$ python3 -q
>>> import numpy as np
>>> np.set_printoptions(precision=2, suppress=True, linewidth=120, floatmode="fixed")
>>> tidy = lambda a: np.round(a, 2) + 0
>>> M = np.array([[1, -7, 6, -1, 3, -5],
...     [8, 6, 8, 7, -2, 5],
...     [7, 8, 9, 7, 8, -2],
...     [-6, -6, 9, 8, 2, 2],
...     [-9, -5, -5, 5, 6, 2],
...     [-5, 5, 1, -7, -7, 8]])
>>> M[:, 4] = 3 * M[:, 2]
>>> print(M)
[[  1  -7   6  -1  18  -5]
 [  8   6   8   7  24   5]
 [  7   8   9   7  27  -2]
 [ -6  -6   9   8  27   2]
 [ -9  -5  -5   5 -15   2]
 [ -5   5   1  -7   3   8]]
>>> U, sig, VT = np.linalg.svd(M)
>>> tidy(sig)
array([55.05, 18.72, 13.83, 11.93,  4.43,  0.00])
>>> Y = U[:, :5] @ np.diag(sig[:5]) @ VT[:5]
>>> tidy(np.linalg.norm(M - Y, 2)), tidy(sig[5])
(np.float64(0.0), np.float64(0.0))
>>> np.linalg.matrix_rank(M, rtol=0.05)
np.int64(5)
>>> np.linalg.matrix_rank(Y)
np.int64(5)
>>> tidy(np.abs(M - Y).max())
np.float64(0.0)
>>> E = np.load("block3.npy")
>>> E
array([[0, 3, 3, 2],
       [0, 0, 2, 1],
       [0, 0, 0, 2],
       [0, 0, 0, 0]])
>>> np.prod(np.diag(E)), tidy(np.linalg.det(E))
(np.int64(0), np.float64(0.0))
>>> np.linalg.matrix_rank(E - E[0, 0] * np.eye(4))
np.int64(3)
>>> [int(np.linalg.matrix_rank(np.linalg.matrix_power(E, p))) for p in range(1, 5)]
[3, 2, 1, 0]
>>> print(tidy(np.sort(np.linalg.eigvals(E))))
[0.00 0.00 0.00 0.00]
>>> print(np.linalg.matrix_power(E - np.diag(np.diag(E)), 4))
[[0 0 0 0]
 [0 0 0 0]
 [0 0 0 0]
 [0 0 0 0]]
>>> E @ E
array([[0, 0, 6, 9],
       [0, 0, 0, 4],
       [0, 0, 0, 0],
       [0, 0, 0, 0]])
>>> E.mean(axis=0)
array([0.00, 0.75, 1.25, 1.25])
>>> tidy(np.linalg.svd(E, compute_uv=False))
array([5.11, 1.79, 1.31, 0.00])
>>> np.abs(E).max()
np.int64(3)
>>> np.count_nonzero(E)
np.int64(6)
>>> print(E.sum(axis=1))
[8 3 2 0]
>>> E.sum(axis=0)
array([0, 3, 5, 5])
>>> A = np.array([[1, -1, 1, -1], [1, 0, 0, 0], [1, 1, 1, 1], [1, 2, 4, 8]])
>>> rng = np.random.default_rng(4)
>>> z = rng.permutation(4)
>>> Y = A[:, z] * rng.choice([-1, 1], 4)
>>> Y
array([[-1,  1, -1, -1],
       [ 0,  1,  0,  0],
       [ 1,  1,  1, -1],
       [ 8,  1,  2, -4]])
>>> U, _, VT = np.linalg.svd(A.T @ Y)
>>> tidy(U @ VT)
array([[ 0.00,  1.00,  0.00,  0.00],
       [ 0.00,  0.00,  1.00,  0.00],
       [ 0.00,  0.00,  0.00, -1.00],
       [ 1.00,  0.00,  0.00,  0.00]])
>>> z
array([3, 0, 1, 2])
>>> Y = A[0, 0] * A[1:] - np.outer(A[1:, 0], A[0])
>>> Y
array([[ 0,  1, -1,  1],
       [ 0,  2,  0,  2],
       [ 0,  3,  3,  9]])
>>> A[:, 0] / A[0, 0]
array([1.00, 1.00, 1.00, 1.00])
>>> Y = np.array([[-3, 1, -4], [1, 3, 4], [-2, 5, -3], [5, -1, 5]])
>>> print(Y.T @ A.T)
[[-11  -3   1  31]
 [  4   1   8  19]
 [-16  -4   2  32]]
>>> print(A @ Y)
[[-11   4 -16]
 [ -3   1  -4]
 [  1   8   2]
 [ 31  19  32]]
>>> print(np.einsum("ik,kj->ij", A, Y))
[[-11   4 -16]
 [ -3   1  -4]
 [  1   8   2]
 [ 31  19  32]]
>>> x = np.array([8, -6, 7, 6])
>>> y = A @ x
>>> y
array([15,  8, 15, 72])
>>> tidy(np.linalg.solve(A, A[:, 1]))
array([0.00, 1.00, 0.00, 0.00])
>>> tidy(np.linalg.solve(A.T, A[0]))
array([1.00, 0.00, 0.00, 0.00])
>>> arr = np.array([[1, 0, 1, 1], [2, 1, 0, 0], [1, 2, 0, 2], [0, 2, 0, 1]])
>>> arr[-1] = arr[0] + 3 * arr[1]
>>> print(arr)
[[1 0 1 1]
 [2 1 0 0]
 [1 2 0 2]
 [7 3 1 1]]
>>> tidy(np.linalg.norm(arr, 2) / np.linalg.norm(arr))
np.float64(0.96)
>>> np.linalg.matrix_rank(arr, rtol=0.1)
np.int64(3)
>>> np.linalg.cond(arr) > 100
np.True_
>>> F = np.vander(np.arange(6) - 3, 4, increasing=True)
>>> print(F)
[[  1  -3   9 -27]
 [  1  -2   4  -8]
 [  1  -1   1  -1]
 [  1   0   0   0]
 [  1   1   1   1]
 [  1   2   4   8]]
>>> Y = np.c_[F[:, :1] @ np.array([[-3]]), np.array([0, 2, 1, -1, -1, -2])]
>>> Y
array([[-3,  0],
       [-3,  2],
       [-3,  1],
       [-3, -1],
       [-3, -1],
       [-3, -2]])
>>> tidy(np.linalg.norm(np.linalg.qr(F)[0].T @ Y, axis=0) ** 2 / ((Y ** 2).sum(axis=0) + 1e-12))
array([1.00, 0.90])
>>> np.linalg.matrix_rank(np.c_[F, Y])
np.int64(5)
>>> tidy(np.linalg.norm(Y - F @ np.linalg.lstsq(F, Y)[0], axis=0))
array([0.00, 1.04])
>>> print(np.linalg.matrix_rank(Y))
2
>>> u, g = Y[2], Y[4]
>>> u @ u
np.int64(10)
>>> p = (u @ g) / (u @ u) * u
>>> tidy(g - p)
array([-0.60, -1.80])
>>> tidy(p)
array([-2.40,  0.80])
>>> np.linalg.matrix_rank(np.outer(u, g))
np.int64(1)
>>> print(tidy(np.linalg.norm(u + g) ** 2 + np.linalg.norm(u - g) ** 2))
40.0
>>> print(tidy((g - p) @ u))
0.0
>>> hat = F @ np.linalg.solve(F.T @ F, F.T)
>>> np.allclose(hat @ hat, hat)
True
>>> tidy(np.linalg.eigvalsh(hat))
array([0.00, 0.00, 1.00, 1.00, 1.00, 1.00])
>>> tidy(hat)
array([[ 0.96,  0.13, -0.11, -0.03,  0.09, -0.03],
       [ 0.13,  0.58,  0.41,  0.02, -0.22,  0.09],
       [-0.11,  0.41,  0.46,  0.25,  0.02, -0.03],
       [-0.03,  0.02,  0.25,  0.46,  0.41, -0.11],
       [ 0.09, -0.22,  0.02,  0.41,  0.58,  0.13],
       [-0.03,  0.09, -0.03, -0.11,  0.13,  0.96]])
>>> feats = np.load("a.npy")
>>> feats
array([[ 1, -1,  1],
       [ 1,  0,  0],
       [ 1,  1,  1],
       [ 1,  2,  4],
       [ 1,  3,  9],
       [ 1,  4, 16]])
>>> Y = feats / np.linalg.norm(feats, axis=1, keepdims=True)
>>> gram = Y @ Y.T
>>> tidy(gram[5])
array([0.45, 0.06, 0.73, 0.96, 1.00, 1.00])
>>> np.count_nonzero(feats)
np.int64(16)
>>> np.linalg.matrix_rank(feats)
np.int64(3)
>>> np.unravel_index(np.abs(feats).argmax(), feats.shape)
(np.int64(5), np.int64(2))
>>> feats.sum(axis=0)
array([ 6,  9, 31])
>>> x = np.array([2, 0, 0])
>>> y = feats @ x
>>> tidy(np.linalg.pinv(feats) @ feats)
array([[1.00, 0.00, 0.00],
       [0.00, 1.00, 0.00],
       [0.00, 0.00, 1.00]])
>>> tidy(np.linalg.solve(feats.T @ feats, feats.T @ y))
array([2.00, 0.00, 0.00])
>>> tidy(np.linalg.lstsq(feats, y)[0])
array([2.00, 0.00, 0.00])
>>> y = y + 0.3 * rng.normal(size=6)
>>> tidy(y)
array([1.51, 2.00, 1.81, 2.04, 1.52, 2.07])
>>> beta, *_ = np.linalg.lstsq(feats, y)
>>> tidy(feats.T @ (y - feats @ beta))
array([0.00, 0.00, 0.00])
>>> [round(float(np.linalg.norm(np.linalg.solve(feats.T @ feats + lam * np.eye(3), feats.T @ y))), 2) for lam in (0, 1, 10, 100)]
[1.77, 1.36, 0.46, 0.14]
>>> np.linalg.matrix_rank(feats, rtol=0.1)
np.int64(1)
>>> [round(float(x), 2) for x in np.linalg.svd(feats, compute_uv=False)[:3]]
[19.64, 1.86, 1.71]
>>> X = np.load("test5.npy")
>>> X
array([[-1.30, -1.00,  0.50, -1.40],
       [-1.80,  0.50,  2.60, -0.30],
       [-0.40, -0.90,  0.50,  0.00],
       [-1.00,  0.00, -2.20,  1.00],
       [ 1.60,  1.80, -0.50,  0.20],
       [-0.60,  0.10,  0.50, -0.90],
       [ 2.00,  0.40, -0.60,  0.10],
       [-0.10,  0.70,  0.80, -0.30],
       [-1.50, -0.30, -1.10, -0.50],
       [-0.30,  1.20, -0.60, -0.20],
       [ 3.60, -0.30, -0.80,  1.20],
       [-0.40,  0.20,  0.50,  0.70],
       [ 1.20, -1.80, -3.00, -1.20],
       [-1.70, -1.50, -0.30, -0.60],
       [ 2.50, -1.20, -0.40, -0.10],
       [-1.60, -2.60,  1.80, -0.80],
       [ 0.30, -0.20, -0.60, -0.40],
       [ 1.50, -0.90,  1.10, -0.50],
       [ 1.50, -0.90,  0.20, -0.20],
       [ 1.00,  1.10,  0.30,  0.40],
       [ 1.10, -0.10,  0.70,  0.30]])
>>> Xs = X - X.mean(axis=0)
>>> U, sig, VT = np.linalg.svd(Xs, full_matrices=False)
>>> np.linalg.matrix_rank(Xs)
np.int64(4)
>>> tidy((sig ** 2).sum() ** 2 / (sig ** 4).sum())
np.float64(2.8)
>>> np.searchsorted(np.cumsum(sig ** 2) / (sig ** 2).sum(), 0.9) + 1
np.int64(3)
>>> tidy(sig)
array([7.40, 5.23, 4.65, 2.29])
>>> np.abs(VT[0]).argmax()
np.int64(0)
>>> u = np.array([-9, -7])
>>> print(tidy(np.cross(X[10, :3], X[0, :3])))
[-0.95 -0.76 -3.99]
>>> tidy(np.polyval(u, X[10]))
array([-39.40,  -4.30,   0.20, -17.80])
>>> tidy(np.convolve(X[10], u))
array([-32.40, -22.50,   9.30,  -5.20,  -8.40])
>>> O, r_ = np.linalg.qr(F)
>>> print(tidy(O.T @ O))
[[1.00 0.00 0.00 0.00]
 [0.00 1.00 0.00 0.00]
 [0.00 0.00 1.00 0.00]
 [0.00 0.00 0.00 1.00]]
>>> tidy(np.abs(np.diag(r_)))
array([2.45, 4.18, 6.11, 8.05])
>>> m1 = np.array([[-6, -4, -5], [-9, -7, -8], [9, 11, 10], [-4, -2, -3], [-6, -4, -5]])
>>> U, sig, VT = np.linalg.svd(m1)
>>> V = VT[:(sig > 1e-8).sum()]
>>> x = m1[3] + 3 * m1[0] + rng.integers(2) * np.eye(3)[2]
>>> x
array([-22.00, -14.00, -18.00])
>>> np.linalg.matrix_rank(np.vstack([m1, x]))
np.int64(2)
>>> print(tidy(np.diag(V.T @ V)))
[0.83 0.83 0.33]
>>> tidy(np.linalg.norm(x - V.T @ V @ x))
np.float64(0.0)
